% ipython --no-banner

In [1]: import numpy as np

In [2]: np.set_printoptions(precision=2, suppress=True, linewidth=140, floatmode="fixed")

In [3]: rng = np.random.default_rng(792842)

In [4]: th = rng.uniform(0, 2 * np.pi, 39)

In [5]: Q, _ = np.linalg.qr(np.array([[1.5, -0.1], [-1.1, 1.1], [0.5, 1.4], [0.5, -0.9], [-0.4, 0.7]]))

In [6]: m1 = 10 * np.c_[np.cos(th), np.sin(th)] @ Q.T

In [7]: m1
Out[7]: 
array([[-2.80,  6.16,  4.80, -4.40,  3.44],
       [ 2.77, -6.15, -4.83,  4.40, -3.44],
       [-0.35, -4.74, -7.10,  4.10, -3.19],
       [-4.44,  6.50,  3.04, -4.22,  3.31],
       [-3.89, -2.09, -8.20,  2.88, -2.21],
       [ 0.83, -5.38, -6.38,  4.30, -3.35],
       [ 5.96, -6.42, -0.88,  3.72, -2.93],
       [ 7.32, -2.60,  6.30,  0.11, -0.14],
       [ 7.60, -3.57,  5.32,  0.85, -0.72],
       [-3.91,  6.43,  3.67, -4.31,  3.38],
       [ 0.27,  4.79,  7.06, -4.12,  3.20],
       [ 6.99, -5.92,  1.22,  3.00, -2.38],
       [-4.63,  6.52,  2.81, -4.18,  3.28],
       [ 7.64, -3.88,  4.95,  1.09, -0.91],
       [ 7.66, -4.36,  4.31,  1.49, -1.22],
       [ 5.63, -6.49, -1.41,  3.87, -3.05],
       [-7.04,  1.97, -6.81,  0.35, -0.22],
       [ 4.47,  1.53,  8.20, -2.57,  1.96],
       [ 7.27, -2.49,  6.40,  0.02, -0.07],
       [-5.89,  0.11, -7.83,  1.59, -1.19],
       [-2.70, -3.12, -8.03,  3.41, -2.63],
       [-7.31,  2.59, -6.31, -0.10,  0.13],
       [ 7.63, -3.80,  5.05,  1.03, -0.86],
       [-0.42, -4.70, -7.13,  4.09, -3.17],
       [ 7.46, -3.03,  5.90,  0.42, -0.39],
       [-5.08, -0.88, -8.12,  2.19, -1.66],
       [ 7.65, -4.01,  4.79,  1.20, -0.99],
       [ 0.93,  4.39,  7.39, -3.97,  3.08],
       [ 1.08,  4.29,  7.46, -3.93,  3.05],
       [-2.76, -3.07, -8.04,  3.38, -2.61],
       [-7.49,  3.14, -5.79, -0.51,  0.45],
       [ 6.92, -1.72,  6.98, -0.52,  0.35],
       [-2.57, -3.23, -7.99,  3.46, -2.67],
       [ 3.60,  2.36,  8.18, -3.02,  2.32],
       [-0.35, -4.74, -7.10,  4.10, -3.19],
       [ 7.13, -5.78,  1.61,  2.84, -2.26],
       [-1.61, -3.94, -7.68,  3.78, -2.93],
       [-7.51,  5.15, -3.00, -2.20,  1.77],
       [ 6.40, -6.28, -0.07,  3.47, -2.75]])

In [8]: # rows and columns are dependent

In [9]: G = np.cov(m1, rowvar=False)

In [10]: np.argsort(-m1.std(axis=0).round(6), kind="stable")
Out[10]: array([2, 0, 1, 3, 4])

In [11]: m1.std(axis=0)
Out[11]: array([5.28, 4.24, 6.05, 2.96, 2.31])

In [12]: np.median(m1, axis=0)
Out[12]: array([ 0.83, -3.03,  1.22,  1.09, -0.91])
